% ipython --no-banner

In [1]: import numpy as np

In [2]: np.set_printoptions(suppress=True, linewidth=160)

In [3]: mat = np.array([[1, 0, 2], [2, 1, 1], [1, 2, 5]])

In [4]: rng = np.random.default_rng(85318)

In [5]: other = mat + rng.integers(-2, 3, (3, 1)) @ rng.integers(-2, 3, (1, 3))

In [6]: other
Out[6]: 
array([[1, 0, 2],
       [1, 0, 1],
       [2, 3, 5]])

In [7]: other - mat
Out[7]: 
array([[ 0,  0,  0],
       [-1, -1,  0],
       [ 1,  1,  0]])

In [8]: np.abs(other - mat).sum(axis=1)
Out[8]: array([0, 2, 2])

In [9]: other = np.linalg.inv(mat)

In [10]: round(np.linalg.cond(mat), 1)
Out[10]: np.float64(7.2)

In [11]: print(round(np.linalg.det(mat) * np.linalg.det(other), 1))
1.0

In [12]: print(np.allclose(other, mat.T))
False

In [13]: (np.abs(other) > 1e-9).astype(int)
Out[13]: 
array([[1, 1, 1],
       [1, 1, 1],
       [1, 1, 1]])

In [14]: np.round(np.linalg.eigvals(mat), 1)
Out[14]: array([0.5+1.1j, 0.5-1.1j, 6.1+0.j ])

In [15]: np.einsum("ij,ji->", mat, mat)
Out[15]: np.int64(35)

In [16]: round(np.linalg.det(mat.T), 1)
Out[16]: np.float64(9.0)

In [17]: np.round(np.poly(mat), 1)
Out[17]: array([ 1., -7.,  7., -9.])

In [18]: W1 = np.array([[1, 4, 2, 4, 7], [8, 9, 9, 2, 7], [2, 5, 9, 8, 2]])

In [19]: c = np.array([-3, 2, 2, 2, 0])

In [20]: H = np.maximum(mat @ W1 + c, 0)

In [21]: H
Out[21]: 
array([[ 2, 16, 22, 22, 11],
       [ 9, 24, 24, 20, 23],
       [24, 49, 67, 50, 31]])

In [22]: (H > 0).mean(axis=0)
Out[22]: array([1., 1., 1., 1., 1.])

In [23]: cent = np.array([[0, 0, 2], [0, 2, 0], [2, 1, 1], [2, 0, 2], [2, 2, 1]])

In [24]: H @ cent
Out[24]: 
array([[110,  76,  81],
       [134, 118, 105],
       [296, 227, 246]])

In [25]: W1 @ cent
Out[25]: 
array([[26, 24, 19],
       [36, 41, 36],
       [38, 23, 31]])

In [26]: (H @ cent).round(6).argmax(axis=1)
Out[26]: array([0, 0, 0])

In [27]: X = (rng.random((4, 4)) < 0.3) + np.eye(4)

In [28]: X /= X.sum(axis=1, keepdims=True)

In [29]: print(X.round(1))
[[0.5 0.  0.  0.5]
 [0.3 0.7 0.  0. ]
 [0.5 0.  0.5 0. ]
 [0.5 0.  0.  0.5]]

In [30]: round(float(np.einsum("ii->", X)), 1)
Out[30]: 2.2

In [31]: round(np.linalg.det(X[::-1]), 1)
Out[31]: np.float64(0.0)

In [32]: round(np.linalg.det(X.T), 1)
Out[32]: np.float64(0.0)

In [33]: round(float(np.linalg.det(2 * X)), 1), np.round(np.linalg.det(X), 1)
Out[33]: (0.0, np.float64(0.0))

In [34]: F = np.loadtxt("block9.csv", delimiter=",")

In [35]: print(F)
[[ 1.7  0.5 -1.4]
 [-0.5  1.   2.2]
 [-0.8 -0.5 -0.1]
 [ 0.3 -0.3 -1.6]
 [-1.8 -0.5  1.5]
 [-1.  -0.4  0.1]
 [ 0.9 -0.2 -1.5]
 [ 2.4  1.9 -2. ]
 [-1.5 -0.7  1.4]
 [ 0.1  0.1 -0.4]
 [ 1.2  1.1  0.3]
 [-2.9 -2.1  1.1]
 [-0.5 -1.2  0.1]
 [-1.8 -1.3  0.9]
 [-0.1 -0.6 -1.6]
 [-2.4 -1.   1.7]
 [ 1.1  1.1  1.3]
 [ 0.9 -0.7 -1.8]]

In [36]: cent = F[[0, 13]].astype(float)

In [37]: for _ in range(3):
    ...:     lab = np.linalg.norm(F[:, None] - cent, axis=-1).argmin(axis=1)
    ...:     cent = np.array([F[lab == j].mean(axis=0) for j in range(2)])
    ...: 

In [38]: print(lab)
[0 1 1 0 1 1 0 0 1 0 0 1 1 1 0 1 0 0]

In [39]: cent.round(1)
Out[39]: 
array([[ 0.9,  0.3, -1. ],
       [-1.5, -0.7,  1. ]])

In [40]: print(np.round(cent[1] - cent[0], 1))
[-2.4 -1.1  2. ]
